>>> import numpy as np
>>> import numpy.linalg as la
>>> np.set_printoptions(precision=3, suppress=True, linewidth=140)
>>> m1 = np.array([[0, -7, -4, 1, 6],
...     [-2, 3, -5, -2, -1],
...     [-6, 6, -1, -7, 9],
...     [4, 1, -4, -8, 7],
...     [-6, 4, -4, -1, -8]])
>>> m1
array([[ 0, -7, -4,  1,  6],
       [-2,  3, -5, -2, -1],
       [-6,  6, -1, -7,  9],
       [ 4,  1, -4, -8,  7],
       [-6,  4, -4, -1, -8]])
>>> O, evecs = la.qr(m1[:, :2])[0], la.qr(m1[:, 2:])[0]
>>> sig = la.svd(O.T @ evecs, compute_uv=False)
>>> sig
array([0.947, 0.364])
>>> (sig > 0.9).sum()
np.int64(1)
>>> round(float(la.norm(O @ O.T - evecs @ evecs.T, 2)), 3)
1.0
>>> f = np.array([2, 3, 1, -2, 1])
>>> out = m1 + np.outer(f, np.eye(5)[4])
>>> np.round(la.det(out) / la.det(m1), 3), np.round(1 + la.solve(m1, f)[4], 3)
(np.float64(1.428), np.float64(1.428))
>>> la.matrix_rank(la.inv(out) - la.inv(m1), tol=1e-8)
np.int64(1)
>>> la.matrix_rank(out - m1)
np.int64(1)
>>> out
array([[ 0., -7., -4.,  1.,  8.],
       [-2.,  3., -5., -2.,  2.],
       [-6.,  6., -1., -7., 10.],
       [ 4.,  1., -4., -8.,  5.],
       [-6.,  4., -4., -1., -7.]])
>>> mat = np.load("a.npy")
>>> mat
array([[-0.674,  0.314, -0.05 , -0.501, -0.439],
       [ 0.405, -0.302,  0.457, -0.178, -0.695],
       [-0.135, -0.759, -0.599, -0.101, -0.144],
       [ 0.   , -0.262,  0.427, -0.556,  0.434],
       [ 0.539,  0.282, -0.448, -0.606,  0.099],
       [-0.27 , -0.294,  0.214, -0.176,  0.324]])
>>> hat = mat @ la.solve(mat.T @ mat, mat.T)
>>> np.round(la.eigvalsh(hat), 3) + 0
array([0., 1., 1., 1., 1., 1.])
>>> la.matrix_rank(np.eye(6) - hat)
np.int64(1)
>>> la.pinv(mat)
array([[-0.674,  0.405, -0.135,  0.   ,  0.539, -0.27 ],
       [ 0.314, -0.302, -0.759, -0.262,  0.282, -0.294],
       [-0.05 ,  0.457, -0.599,  0.427, -0.448,  0.214],
       [-0.501, -0.178, -0.101, -0.556, -0.606, -0.176],
       [-0.439, -0.695, -0.144,  0.434,  0.099,  0.324]])
>>> la.norm(mat, axis=0)
array([1., 1., 1., 1., 1.])
>>> np.round(mat.T @ mat, 3) + 0
array([[1., 0., 0., 0., 0.],
       [0., 1., 0., 0., 0.],
       [0., 0., 1., 0., 0.],
       [0., 0., 0., 1., 0.],
       [0., 0., 0., 0., 1.]])
>>> round(mat[:, 2] @ mat[:, 1], 3)
np.float64(0.0)
>>> x0 = np.array([3, 2, 4, 3, 4])
>>> np.sign((mat @ x0).round(6))
array([-1., -1., -1.,  1., -1.,  1.])
>>> mat @ np.ones(5)
array([-1.35 , -0.314, -1.738,  0.043, -0.133, -0.202])
>>> la.norm(mat @ x0) <= la.norm(mat, 2) * la.norm(x0) + 1e-9
np.True_
>>> mat @ (2 * x0)
array([ -9.704,  -1.754, -10.394,   2.502,  -2.062,   0.453])
>>> np.einsum("ij,j->i", mat, x0)
array([-4.852, -0.877, -5.197,  1.251, -1.031,  0.227])
>>> mat @ np.eye(5)[1]
array([ 0.314, -0.302, -0.759, -0.262,  0.282, -0.294])
>>> (mat @ x0).argmax()
np.int64(3)
>>> E = np.load("m.npy")
>>> E
array([[1.   , 0.2  , 0.04 , 0.008, 0.002, 0.   , 0.   , 0.   , 0.   ],
       [0.2  , 1.   , 0.2  , 0.04 , 0.008, 0.002, 0.   , 0.   , 0.   ],
       [0.04 , 0.2  , 1.   , 0.2  , 0.04 , 0.008, 0.002, 0.   , 0.   ],
       [0.008, 0.04 , 0.2  , 1.   , 0.2  , 0.04 , 0.008, 0.002, 0.   ],
       [0.002, 0.008, 0.04 , 0.2  , 1.   , 0.2  , 0.04 , 0.008, 0.002],
       [0.   , 0.002, 0.008, 0.04 , 0.2  , 1.   , 0.2  , 0.04 , 0.008],
       [0.   , 0.   , 0.002, 0.008, 0.04 , 0.2  , 1.   , 0.2  , 0.04 ],
       [0.   , 0.   , 0.   , 0.002, 0.008, 0.04 , 0.2  , 1.   , 0.2  ],
       [0.   , 0.   , 0.   , 0.   , 0.002, 0.008, 0.04 , 0.2  , 1.   ]])
>>> f = np.array([0, 1])
>>> np.round(np.cross(E[2, :3], E[3, :3]), 3) + 0
array([0., 0., 0.])
>>> np.round(np.correlate(E[2], E[3], "full"), 3) + 0
array([0.   , 0.   , 0.001, 0.005, 0.024, 0.122, 0.416, 1.083, 0.417, 0.123, 0.032, 0.007, 0.001, 0.   , 0.   , 0.   , 0.   ])
>>> np.convolve(E[2], f)
array([0.   , 0.04 , 0.2  , 1.   , 0.2  , 0.04 , 0.008, 0.002, 0.   , 0.   ])
>>> data = np.load("block14.npy")
>>> data
array([[-1.,  1.,  1.],
       [ 1., -1.,  1.],
       [ 1.,  1., -1.]])
>>> w, evecs = la.eig(data)
>>> np.sort(la.eigvals(data @ data))
array([1., 4., 4.])
>>> np.round(data @ evecs[:, 0] - w[0] * evecs[:, 0], 3) + 0
array([0., 0., 0.])
>>> round(np.prod(w), 3)
np.float64(4.0)
>>> np.sort(la.eigvals(data.T))
array([-2., -2.,  1.])
>>> T = np.stack([data, 2 * data, data[::-1]])
>>> la.matrix_rank(T.reshape(3, -1))
np.int64(2)
>>> la.det(T)
array([ 4., 32., -4.])
>>> la.norm(T, axis=(1, 2))
array([3., 6., 3.])
>>> out = np.array([[1, 2, 2], [2, 1, 1]])
>>> C = np.kron(out, data)
>>> round(la.norm(C, 2), 3), round(float(la.norm(out, 2) * la.norm(data, 2)), 3)
(np.float64(7.399), 7.399)
>>> C.shape
(6, 9)
>>> la.matrix_rank(C)
np.int64(6)
>>> C
array([[-1.,  1.,  1., -2.,  2.,  2., -2.,  2.,  2.],
       [ 1., -1.,  1.,  2., -2.,  2.,  2., -2.,  2.],
       [ 1.,  1., -1.,  2.,  2., -2.,  2.,  2., -2.],
       [-2.,  2.,  2., -1.,  1.,  1., -1.,  1.,  1.],
       [ 2., -2.,  2.,  1., -1.,  1.,  1., -1.,  1.],
       [ 2.,  2., -2.,  1.,  1., -1.,  1.,  1., -1.]])
>>> K = np.load("arr.npy")
>>> K
array([[ 1,  0,  0,  0,  0,  0,  0],
       [-5,  1,  0,  0,  0,  0,  0],
       [ 4, -2,  1,  0,  0,  0,  0],
       [ 2,  0,  7,  1,  0,  0,  0],
       [ 8, -8, -8,  8,  1,  0,  0],
       [ 5,  9,  8,  1,  9,  1,  0],
       [ 2, -3, -2,  8,  1,  6,  1]])
>>> out = K / la.norm(K, axis=1, keepdims=True)
>>> G = out @ out.T
>>> (np.abs(G) > 0.9).astype(int)
array([[1, 1, 0, 0, 0, 0, 0],
       [1, 1, 1, 0, 0, 0, 0],
       [0, 1, 1, 0, 0, 0, 0],
       [0, 0, 0, 1, 0, 0, 0],
       [0, 0, 0, 0, 1, 0, 0],
       [0, 0, 0, 0, 0, 1, 0],
       [0, 0, 0, 0, 0, 0, 1]])
>>> G[6]
array([ 0.183, -0.234,  0.24 , -0.025,  0.692, -0.058,  1.   ])
